In [1]: import numpy as np

In [2]: np.set_printoptions(precision=2, suppress=True, linewidth=160)

In [3]: rd = lambda a: np.round(a, 2) + 0

In [4]: Z = np.array([[9, 4, 0, 9, 2, 8, 4, 4, 7],
   ...:     [4, 9, 7, 5, 2, 7, 1, 6, 2],
   ...:     [6, 4, 0, 5, 2, 9, 4, 3, 2]])

In [5]: F = np.repeat(Z, 51 // 3, axis=0)

In [6]: rng = np.random.default_rng(964)

In [7]: F = F + 0.3 * rng.normal(size=F.shape)

In [8]: print(rd(F))
[[ 9.21  3.75  0.24  9.36  2.33  8.42  3.92  3.66  7.  ]
 [ 8.95  3.27  0.35  9.07  2.25  7.45  4.86  4.36  6.45]
 [ 8.74  4.16 -0.03  8.92  1.85  8.72  3.54  4.28  6.85]
 [ 8.62  3.89 -0.46  9.6   2.06  7.95  4.36  4.02  7.3 ]
 [ 9.16  3.79  0.06  8.7   2.21  8.1   3.84  4.48  7.11]
 [ 9.13  4.06  0.02  8.92  1.69  7.75  4.18  4.07  6.94]
 [ 9.62  3.49 -0.86  9.02  1.7   8.55  3.7   3.77  6.8 ]
 [ 8.88  3.89  0.22  9.37  1.99  7.54  3.53  3.99  6.72]
 [ 8.98  3.96  0.03  9.1   2.05  8.23  3.2   3.77  6.74]
 [ 9.25  3.82  0.21  9.07  1.99  7.7   4.17  3.96  7.04]
 [ 9.29  4.27 -0.05  8.19  1.49  8.03  4.02  3.44  6.99]
 [ 8.86  3.24  0.35  8.93  1.86  7.43  4.61  3.93  7.57]
 [ 8.73  3.86  0.39  8.78  2.03  8.3   4.04  4.    6.93]
 [ 9.02  3.96  0.1   8.78  1.8   8.46  4.51  4.41  7.33]
 [ 9.11  4.06  0.21  8.54  2.18  7.93  4.08  4.35  6.89]
 [ 9.06  3.79 -0.47  9.06  1.7   8.58  3.22  3.51  6.97]
 [ 9.36  4.12 -0.01  8.5   1.94  7.57  4.64  3.85  6.65]
 [ 3.93  8.86  7.29  5.33  2.09  7.82  0.78  6.01  1.58]
 [ 4.29  8.86  6.86  5.27  2.22  6.54  0.8   5.9   2.28]
 [ 3.97  9.31  7.38  4.82  2.04  7.23  0.92  5.89  2.17]
 [ 3.9   9.12  7.41  4.92  2.14  6.8   1.14  5.87  2.03]
 [ 3.64  9.2   6.91  4.74  2.34  6.91  0.75  5.33  2.22]
 [ 4.31  9.12  7.48  4.96  2.13  7.12  1.04  5.88  2.32]
 [ 4.05  9.22  6.86  4.63  2.63  7.58  1.34  5.94  2.27]
 [ 3.91  9.46  6.74  5.15  1.69  7.3   0.72  6.38  1.98]
 [ 4.33  9.    6.88  5.06  2.33  7.35  1.16  6.08  2.18]
 [ 3.69  9.19  7.18  5.14  2.01  7.09  0.93  6.76  1.86]
 [ 4.36  8.9   6.75  5.24  2.17  7.09  0.77  5.52  1.71]
 [ 3.98  8.93  7.6   5.37  2.06  6.88  1.23  6.01  1.78]
 [ 4.01  8.79  7.34  4.63  1.97  6.86  0.67  6.02  1.87]
 [ 4.17  8.67  6.71  4.91  2.08  7.14  1.57  5.73  1.55]
 [ 4.06  9.07  7.4   4.76  2.29  7.12  0.73  6.21  1.5 ]
 [ 4.6   8.85  6.97  4.96  1.92  6.68  0.75  6.28  1.41]
 [ 4.06  9.    6.7   4.7   2.    6.97  0.86  6.23  2.01]
 [ 6.    3.95  0.28  5.25  2.12  8.82  3.8   3.64  1.69]
 [ 5.9   4.46  0.27  4.75  2.37  8.77  4.29  3.14  1.96]
 [ 6.37  3.92 -0.4   5.    2.6   8.93  3.77  2.53  1.95]
 [ 6.16  4.63 -0.39  5.02  1.79  9.1   3.72  3.61  2.22]
 [ 5.55  3.48  0.37  4.89  1.4   9.31  4.01  3.13  1.45]
 [ 5.85  4.1   0.11  5.51  2.6   8.84  3.74  2.77  1.78]
 [ 6.08  3.71 -0.12  4.9   2.61  9.21  3.94  2.87  2.7 ]
 [ 6.4   4.38  0.14  5.2   1.77  9.09  3.98  3.13  2.48]
 [ 6.36  3.76  0.23  5.18  1.74  8.64  4.07  2.24  2.49]
 [ 5.93  3.6  -0.44  4.97  2.34  9.47  3.79  2.76  2.08]
 [ 5.83  4.17 -0.27  4.61  1.8   9.05  3.87  3.08  2.4 ]
 [ 6.33  4.54 -0.07  5.15  2.23  9.06  3.63  3.02  1.9 ]
 [ 6.04  4.32  0.7   5.02  1.83  8.58  4.32  2.9   1.83]
 [ 5.93  3.75  0.03  4.88  1.69  9.29  3.72  2.92  2.17]
 [ 6.32  3.95  0.53  5.02  1.66  8.95  3.74  2.47  1.61]
 [ 5.81  4.14  0.35  5.39  2.3   8.67  3.88  3.14  2.05]
 [ 6.29  4.31 -0.08  5.22  1.91  9.33  3.59  2.72  1.74]]

In [9]: blk = np.stack([F, 3 * F, F[::-1]])

In [10]: print(rd(np.linalg.norm(blk, axis=(1, 2))))
[115.78 347.35 115.78]

In [11]: print((blk @ F.T).shape)
(3, 51, 51)
